$ ipython --no-banner

In [1]: import numpy as np

In [2]: np.set_printoptions(precision=2, suppress=True, linewidth=140)

In [3]: J = np.loadtxt("block7.csv", delimiter=",")

In [4]: J
Out[4]: 
array([[ 1.  ,  0.  ,  0.  ,  0.  ,  0.  ,  0.  ,  0.  ],
       [ 0.  ,  1.  ,  0.  ,  0.  ,  0.  ,  0.  ,  0.  ],
       [ 0.  ,  0.  ,  1.  ,  0.  ,  0.  ,  0.  ,  0.  ],
       [ 0.  ,  0.  ,  0.  ,  1.  ,  0.  ,  0.  ,  0.  ],
       [ 0.  ,  0.  ,  0.  ,  0.  ,  0.87,  0.  ,  0.5 ],
       [ 0.  ,  0.  ,  0.  ,  0.  ,  0.  ,  1.  ,  0.  ],
       [ 0.  ,  0.  ,  0.  ,  0.  , -0.5 ,  0.  ,  0.87]])

In [5]: # orthonormal columns

In [6]: x = np.array([2, 1, 1, 3, 3, 2, 0])

In [7]: target = J @ x

In [8]: c, lr = np.zeros(7), 1 / np.linalg.norm(J, 2) ** 2

In [9]: for i in range(30):
   ...:     c -= lr * J.T @ (J @ c - target)
   ...:     if i % 10 == 0: print(i, round(np.linalg.norm(J @ c - target), 2))
   ...: 
0 0.0
10 0.0
20 0.0

In [10]: print(c.round(2) + 0)
[2. 1. 1. 3. 3. 2. 0.]

In [11]: f = np.array([0, 2, 1, -1, -3, 0, -2])

In [12]: Y = J + np.outer(f, np.eye(7)[6])

In [13]: round(np.linalg.det(Y) / np.linalg.det(J), 2), round(1 + np.linalg.solve(J, f)[6], 2)
Out[13]: (np.float64(-2.23), np.float64(-2.23))

In [14]: x = np.array([0, 1, -2, 2, -1, 0, 2])

In [15]: round(np.linalg.norm(x), 2), round(float(np.linalg.norm(J @ x)), 2)
Out[15]: (np.float64(3.74), 3.74)

In [16]: round(float(np.linalg.det(J)), 2)
Out[16]: 1.0

In [17]: np.linalg.inv(J)
Out[17]: 
array([[ 1.  ,  0.  ,  0.  ,  0.  ,  0.  ,  0.  ,  0.  ],
       [ 0.  ,  1.  ,  0.  ,  0.  ,  0.  ,  0.  ,  0.  ],
       [ 0.  ,  0.  ,  1.  ,  0.  ,  0.  ,  0.  ,  0.  ],
       [ 0.  ,  0.  ,  0.  ,  1.  ,  0.  ,  0.  ,  0.  ],
       [ 0.  ,  0.  ,  0.  ,  0.  ,  0.87,  0.  , -0.5 ],
       [ 0.  ,  0.  ,  0.  ,  0.  ,  0.  ,  1.  ,  0.  ],
       [ 0.  ,  0.  ,  0.  ,  0.  ,  0.5 ,  0.  ,  0.87]])

In [18]: 7 - np.linalg.matrix_rank(J - np.eye(7), tol=1e-8)
Out[18]: np.int64(5)

In [19]: np.abs(np.linalg.eigvals(J))
Out[19]: array([1., 1., 1., 1., 1., 1., 1.])

In [20]: print([p for p in range(1, 25) if np.allclose(np.linalg.matrix_power(J, p), np.eye(7))])
[12, 24]

In [21]: rng = np.random.default_rng(277)

In [22]: z = rng.permutation(7)

In [23]: z
Out[23]: array([1, 6, 4, 5, 3, 2, 0])

In [24]: Y = J[z][:, z]

In [25]: np.allclose(Y, J)
Out[25]: False

In [26]: np.sort(np.abs(np.linalg.eigvals(Y)))
Out[26]: array([1., 1., 1., 1., 1., 1., 1.])

In [27]: print(round(float(np.linalg.det(Y)), 2), round(float(np.linalg.det(J[z])), 2))
1.0 -1.0

In [28]: X = np.load("a.npy")

In [29]: X
Out[29]: 
array([[-0.41,  0.04,  0.06, -0.02, -0.55,  0.34,  0.63,  0.07],
       [-0.07, -0.76,  0.42,  0.23,  0.01, -0.34,  0.18, -0.2 ],
       [-0.27,  0.27, -0.1 ,  0.78, -0.01,  0.05, -0.14, -0.46],
       [ 0.41,  0.11, -0.18, -0.01, -0.7 , -0.51, -0.04, -0.18],
       [ 0.  ,  0.48,  0.5 ,  0.23,  0.14, -0.44,  0.24,  0.44],
       [-0.07,  0.28,  0.62, -0.41, -0.07,  0.1 , -0.2 , -0.56],
       [ 0.07, -0.15,  0.34,  0.25, -0.41,  0.35, -0.56,  0.43],
       [-0.76, -0.02, -0.16, -0.24, -0.11, -0.42, -0.37,  0.14]])

In [30]: np.linalg.norm(X, axis=0)
Out[30]: array([1., 1., 1., 1., 1., 1., 1., 1.])

In [31]: round(X[:, 0] @ X[:, 3], 2)
Out[31]: np.float64(0.0)

In [32]: np.round(X @ X.T, 2) + 0
Out[32]: 
array([[1., 0., 0., 0., 0., 0., 0., 0.],
       [0., 1., 0., 0., 0., 0., 0., 0.],
       [0., 0., 1., 0., 0., 0., 0., 0.],
       [0., 0., 0., 1., 0., 0., 0., 0.],
       [0., 0., 0., 0., 1., 0., 0., 0.],
       [0., 0., 0., 0., 0., 1., 0., 0.],
       [0., 0., 0., 0., 0., 0., 1., 0.],
       [0., 0., 0., 0., 0., 0., 0., 1.]])
